$ python3 -q
>>> import numpy as np
>>> np.set_printoptions(suppress=True, linewidth=200)
>>> rng = np.random.default_rng(53)
>>> ang = np.sort(rng.uniform(-2, 2, 38))
>>> A = np.c_[ang, ang ** 2, ang ** 3] @ np.array([[0, -3, 1, -1, 3], [-4, -3, -3, -3, 2], [2, -5, -4, 2, 1]])
>>> A.round(2) + 0
array([[-30.25,  31.78,  16.48, -24.47,  -5.7 ],
       [-28.85,  30.02,  15.29, -23.25,  -5.46],
       [-25.39,  25.76,  12.42, -20.24,  -4.88],
       [-20.76,  20.26,   8.81, -16.26,  -4.13],
       [-20.65,  20.13,   8.72, -16.16,  -4.12],
       [-17.89,  16.99,   6.72, -13.81,  -3.69],
       [-17.55,  16.61,   6.48, -13.52,  -3.64],
       [-10.58,   9.24,   2.1 ,  -7.69,  -2.64],
       [ -3.93,   3.3 ,  -0.6 ,  -2.4 ,  -1.69],
       [ -3.53,   3.  ,  -0.68,  -2.1 ,  -1.62],
       [ -2.44,   2.2 ,  -0.81,  -1.31,  -1.42],
       [ -1.82,   1.77,  -0.81,  -0.88,  -1.28],
       [ -1.27,   1.39,  -0.75,  -0.52,  -1.13],
       [ -0.01,   0.14,  -0.05,   0.04,  -0.14],
       [  0.  ,  -0.04,   0.01,  -0.01,   0.04],
       [ -0.51,  -2.  ,  -0.33,  -0.75,   1.58],
       [ -0.77,  -2.95,  -0.79,  -1.02,   2.17],
       [ -0.8 ,  -3.05,  -0.84,  -1.05,   2.23],
       [ -1.18,  -4.8 ,  -1.84,  -1.41,   3.18],
       [ -1.42,  -6.11,  -2.66,  -1.6 ,   3.82],
       [ -1.45,  -6.31,  -2.79,  -1.63,   3.92],
       [ -1.58,  -7.2 ,  -3.38,  -1.73,   4.34],
       [ -1.72,  -8.28,  -4.11,  -1.83,   4.83],
       [ -1.89,  -9.79,  -5.15,  -1.94,   5.49],
       [ -2.14, -12.91,  -7.36,  -2.06,   6.78],
       [ -2.21, -14.22,  -8.31,  -2.07,   7.3 ],
       [ -2.32, -17.04, -10.39,  -2.06,   8.39],
       [ -2.32, -17.29, -10.57,  -2.05,   8.49],
       [ -2.36, -19.14, -11.95,  -2.  ,   9.18],
       [ -2.37, -19.98, -12.58,  -1.98,   9.49],
       [ -2.15, -30.81, -20.81,  -1.28,  13.29],
       [ -2.14, -30.97, -20.93,  -1.27,  13.34],
       [ -2.08, -32.31, -21.97,  -1.15,  13.8 ],
       [ -1.9 , -35.72, -24.59,  -0.82,  14.93],
       [ -1.61, -40.19, -28.07,  -0.34,  16.4 ],
       [ -0.5 , -53.08, -38.13,   1.3 ,  20.48],
       [ -0.27, -55.46, -40.  ,   1.63,  21.22],
       [ -0.05, -57.49, -41.6 ,   1.93,  21.84]])
>>> Y = np.array([[-1, -2], [-2, 0], [3, -3], [1, 0], [1, -1]])
>>> np.linalg.matrix_rank(A @ Y)
np.int64(2)
>>> np.linalg.matrix_rank(np.vstack([A, Y.T]))
np.int64(5)
>>> U, sv, vt = np.linalg.svd(A)
>>> sv.round(2) + 0
array([184.33,  77.53,  10.43,   0.  ,   0.  ])
>>> Y = U[:, :3] @ np.diag(sv[:3]) @ vt[:3]
>>> print(round(np.linalg.norm(A - Y, 2), 2), round(sv[3], 2))
0.0 0.0
>>> print(np.linalg.matrix_rank(A, rtol=0.05))
3
>>> U, sv, vt = np.linalg.svd(A)
>>> evecs = vt[:(sv > 1e-8).sum()]
>>> vec = A[28] + 2 * A[27] + rng.integers(2) * np.eye(5)[2]
>>> vec.round(2)
array([ -7.01, -53.72, -33.09,  -6.11,  26.15])
>>> print(np.allclose(evecs.T @ evecs @ vec, vec))
True
>>> np.linalg.matrix_rank(np.vstack([A, vec]))
np.int64(3)
>>> M = np.load("a.npy")
>>> print(M)
[[ 2.3  0.   3.  -1.  -1. ]
 [-2.   1.3 -1.   1.  -2. ]
 [-1.  -1.  -0.7  2.   3. ]
 [-2.  -2.   2.  -0.7 -3. ]
 [ 2.   0.   3.  -1.  -0.7]]
>>> T = np.stack([M, 3 * M, M[::-1]])
>>> np.linalg.matrix_rank(T.reshape(3, -1))
np.int64(2)
>>> T.shape
(3, 5, 5)
>>> vec = np.array([-2, 1, -1, 1, 1])
>>> print(np.linalg.norm(M @ vec) <= np.linalg.norm(M, 2) * np.linalg.norm(vec) + 1e-9)
True
>>> np.einsum("ij,j->i", M, vec)
array([-9.6,  5.3,  6.7, -3.7, -8.7])
>>> print(M * vec)
[[-4.6  0.  -3.  -1.  -1. ]
 [ 4.   1.3  1.   1.  -2. ]
 [ 2.  -1.   0.7  2.   3. ]
 [ 4.  -2.  -2.  -0.7 -3. ]
 [-4.   0.  -3.  -1.  -0.7]]
>>> M @ (2 * vec)
array([-19.2,  10.6,  13.4,  -7.4, -17.4])
>>> M @ vec
array([-9.6,  5.3,  6.7, -3.7, -8.7])
>>> round(float(np.linalg.eigvals(M).sum().real), 2)
1.5
>>> round(np.einsum("ii->", M), 2)
np.float64(1.5)
>>> round(float(np.linalg.det(2 * M)), 2), np.round(np.linalg.det(M), 2)
(-952.63, np.float64(-29.77))
>>> print(np.einsum("ij,ji->", M, M))
32.45
>>> round(float(np.linalg.det(M.T)), 2)
-29.77
>>> round(float(np.linalg.det(M[::-1])), 2)
-29.77
>>> print(np.round(np.linalg.eigvals(M), 2))
[-4.83+0.j    3.87+0.j    1.08+2.04j  1.08-2.04j  0.3 +0.j  ]
>>> Q, R = np.linalg.qr(M)
>>> round(float(abs(R[0, 0])), 2), round(np.linalg.norm(M[:, 0]), 2)
(4.28, np.float64(4.28))
>>> np.round(Q.T @ Q, 2) + 0
array([[1., 0., 0., 0., 0.],
       [0., 1., 0., 0., 0.],
       [0., 0., 1., 0., 0.],
       [0., 0., 0., 1., 0.],
       [0., 0., 0., 0., 1.]])
>>> arr = np.load("test4.npy")
>>> print(arr)
[[-0.3  4.   0.5  1.2]
 [-1.8 -1.   1.   0.3]
 [ 0.1  2.   0.4  0.4]
 [ 0.8  0.   1.8  2.2]
 [ 1.9  0.5 -0.1  0.5]
 [-0.4  1.5  0.7 -0.5]]
>>> vec = np.array([7, 0, 2, 3])
>>> h1 = np.maximum(arr @ vec, 0)
>>> np.round(np.tanh(arr @ vec), 2)
array([ 0.99, -1.  ,  0.99,  1.  ,  1.  , -0.99])
>>> np.round(arr.T @ h1, 2)
array([39.9 , 22.7 , 29.31, 46.14])
>>> arr * (h1 > 1e-9)[:, None]
array([[-0.3,  4. ,  0.5,  1.2],
       [-0. , -0. ,  0. ,  0. ],
       [ 0.1,  2. ,  0.4,  0.4],
       [ 0.8,  0. ,  1.8,  2.2],
       [ 1.9,  0.5, -0.1,  0.5],
       [-0. ,  0. ,  0. , -0. ]])
>>> h1.round(2)
array([ 2.5,  0. ,  2.7, 15.8, 14.6,  0. ])
>>> vec = np.array([0, 0, 1, 0])
>>> (arr * vec).sum(axis=1)
array([ 0.5,  1. ,  0.4,  1.8, -0.1,  0.7])
>>> print(arr @ vec)
[ 0.5  1.   0.4  1.8 -0.1  0.7]
>>> print(np.sign((arr @ vec).round(6)))
[ 1.  1.  1.  1. -1.  1.]
>>> arr @ (2 * vec)
array([ 1. ,  2. ,  0.8,  3.6, -0.2,  1.4])
>>> E = np.loadtxt("data.csv", delimiter=",")
>>> print(E)
[[-2.7  2.   1.   3.   0.  -3.  -1.  -2.   3. ]
 [-2.  -2.7 -2.   1.   2.   2.   1.   1.   1. ]
 [-3.   0.   1.3 -1.  -3.   1.  -1.  -1.  -3. ]
 [-1.   1.  -3.  -1.7 -1.   1.  -2.   0.  -2. ]
 [-1.  -3.   2.   0.  -0.7  3.   1.   0.  -1. ]
 [ 1.  -3.   2.  -2.  -2.  -1.7  0.  -2.  -3. ]
 [ 3.   3.  -3.   1.  -3.   1.   3.3  0.  -2. ]
 [-2.  -1.  -1.   2.   2.   1.   0.  -1.7  2. ]
 [-3.   2.   1.   3.   0.  -3.  -1.  -2.   3.3]]
>>> ang = np.radians(90)
>>> R = np.eye(9)
>>> R[4, 4] = R[8, 8] = np.cos(ang)
>>> R[4, 8], R[8, 4] = -np.sin(ang), np.sin(ang)
>>> R.round(2) + 0
array([[ 1.,  0.,  0.,  0.,  0.,  0.,  0.,  0.,  0.],
       [ 0.,  1.,  0.,  0.,  0.,  0.,  0.,  0.,  0.],
       [ 0.,  0.,  1.,  0.,  0.,  0.,  0.,  0.,  0.],
       [ 0.,  0.,  0.,  1.,  0.,  0.,  0.,  0.,  0.],
       [ 0.,  0.,  0.,  0.,  0.,  0.,  0.,  0., -1.],
       [ 0.,  0.,  0.,  0.,  0.,  1.,  0.,  0.,  0.],
       [ 0.,  0.,  0.,  0.,  0.,  0.,  1.,  0.,  0.],
       [ 0.,  0.,  0.,  0.,  0.,  0.,  0.,  1.,  0.],
       [ 0.,  0.,  0.,  0.,  1.,  0.,  0.,  0.,  0.]])
>>> Y = E @ R.T
>>> np.allclose(np.linalg.norm(E, axis=1), np.linalg.norm(Y, axis=1))
True
>>> np.round(np.linalg.det(R), 2), np.trace(R)
(np.float64(1.0), np.float64(7.0))
>>> np.abs(Y - E).max(axis=0)
array([0. , 0. , 0. , 0. , 6. , 0. , 0. , 0. , 3.3])
>>> Y = np.array([[-2, 1],
...     [1, -1],
...     [0, 0],
...     [-1, -1],
...     [-3, 0],
...     [-1, 0],
...     [0, -3],
...     [3, 1],
...     [-1, 0]])
>>> np.round(np.einsum("ij,ij->i", E, E), 2)
array([44.29, 27.29, 32.69, 23.89, 25.49, 37.89, 52.89, 21.89, 47.89])
>>> np.round(np.einsum("ik,kj->ij", E, Y), 2)
array([[ -1.6,  -6.7],
       [ -5.7,  -2.3],
       [ 15. ,   0. ],
       [  8.7,   5.7],
       [ -0.9,  -1. ],
       [  1.7,   4. ],
       [  6. , -10.9],
       [-13.1,  -4.7],
       [ -1.3,  -7. ]])
>>> np.round(np.einsum("ik,kj->ji", E, Y), 2)
array([[ -1.6,  -5.7,  15. ,   8.7,  -0.9,   1.7,   6. , -13.1,  -1.3],
       [ -6.7,  -2.3,   0. ,   5.7,  -1. ,   4. , -10.9,  -4.7,  -7. ]])
>>> np.vstack([E, Y.T]).shape
(11, 9)
>>> np.linalg.matrix_rank(np.vstack([E, Y.T]))
np.int64(9)
>>> np.round(E @ Y, 2)
array([[ -1.6,  -6.7],
       [ -5.7,  -2.3],
       [ 15. ,   0. ],
       [  8.7,   5.7],
       [ -0.9,  -1. ],
       [  1.7,   4. ],
       [  6. , -10.9],
       [-13.1,  -4.7],
       [ -1.3,  -7. ]])
>>> vec = np.array([0, 2, -2, 3, -1, -2, -3, 0, 2])
>>> h1 = np.maximum(E @ vec, 0)
>>> print(np.round(np.tanh(E @ vec), 2))
[ 1.   -1.   -1.    1.   -1.   -1.    0.97  1.    1.  ]
>>> np.round(np.maximum(E @ (3 * vec), 0), 2)
array([78. ,  0. ,  0. , 11.7,  0. ,  0. ,  6.3, 18. , 79.8])
>>> h1.round(2)
array([26. ,  0. ,  0. ,  3.9,  0. ,  0. ,  2.1,  6. , 26.6])
>>> print(np.round(E.T @ h1, 2))
[-159.6   109.4    28.6   165.27    1.8  -145.8   -53.47 -115.4   165.78]
>>> np.round(np.maximum(E @ vec, 0) - np.maximum(-E @ vec, 0), 2)
array([ 26. ,  -5.4,  -7.6,   3.9, -20.3, -16.6,   2.1,   6. ,  26.6])
>>> print(E * (h1 > 1e-9)[:, None])
[[-2.7  2.   1.   3.   0.  -3.  -1.  -2.   3. ]
 [-0.  -0.  -0.   0.   0.   0.   0.   0.   0. ]
 [-0.   0.   0.  -0.  -0.   0.  -0.  -0.  -0. ]
 [-1.   1.  -3.  -1.7 -1.   1.  -2.   0.  -2. ]
 [-0.  -0.   0.   0.  -0.   0.   0.   0.  -0. ]
 [ 0.  -0.   0.  -0.  -0.  -0.   0.  -0.  -0. ]
 [ 3.   3.  -3.   1.  -3.   1.   3.3  0.  -2. ]
 [-2.  -1.  -1.   2.   2.   1.   0.  -1.7  2. ]
 [-3.   2.   1.   3.   0.  -3.  -1.  -2.   3.3]]
>>> u = np.array([0, -4, 3, 5, 1, 3, 1, 4, -2])
>>> Y = E + np.outer(u, np.eye(9)[6])
>>> np.linalg.matrix_rank(np.linalg.inv(Y) - np.linalg.inv(E), tol=1e-8)
np.int64(1)
>>> Y = E + rng.integers(-2, 3, (9, 8)) @ rng.integers(-2, 3, (8, 9))
>>> Y
array([[ -8.7,  -1. ,   5. ,   3. ,   2. ,  -8. ,  -4. , -10. ,   0. ],
       [  8. ,  -3.7,  10. ,  -2. ,   1. ,  -2. ,   4. ,  11. ,   9. ],
       [ -3. ,  -9. ,  -6.7,  -5. , -11. ,   1. ,  -5. ,   0. ,  -5. ],
       [  6. ,  -9. ,  -5. ,  -5.7, -11. ,  -2. ,  -1. ,   8. ,   1. ],
       [ -5. ,  -7. ,   6. ,  -4. ,   2.3,   0. ,   4. , -13. ,  -2. ],
       [  3. ,  -4. ,  10. ,   1. ,  -2. , -13.7,   2. ,  -4. ,   3. ],
       [-13. ,  -1. , -13. ,   6. ,   0. ,   1. ,  -5.7,  -8. ,  -8. ],
       [ -3. ,   6. ,  17. ,   0. ,  10. , -10. ,  -3. ,  -2.7,   7. ],
       [ -4. ,   2. ,  11. ,   4. ,   0. , -20. ,  -6. ,  -5. ,   8.3]])
>>> np.round(np.linalg.svd(Y - E, compute_uv=False), 2) + 0
array([39.2 , 32.84, 21.77, 13.58,  8.4 ,  4.94,  2.61,  1.1 ,  0.  ])
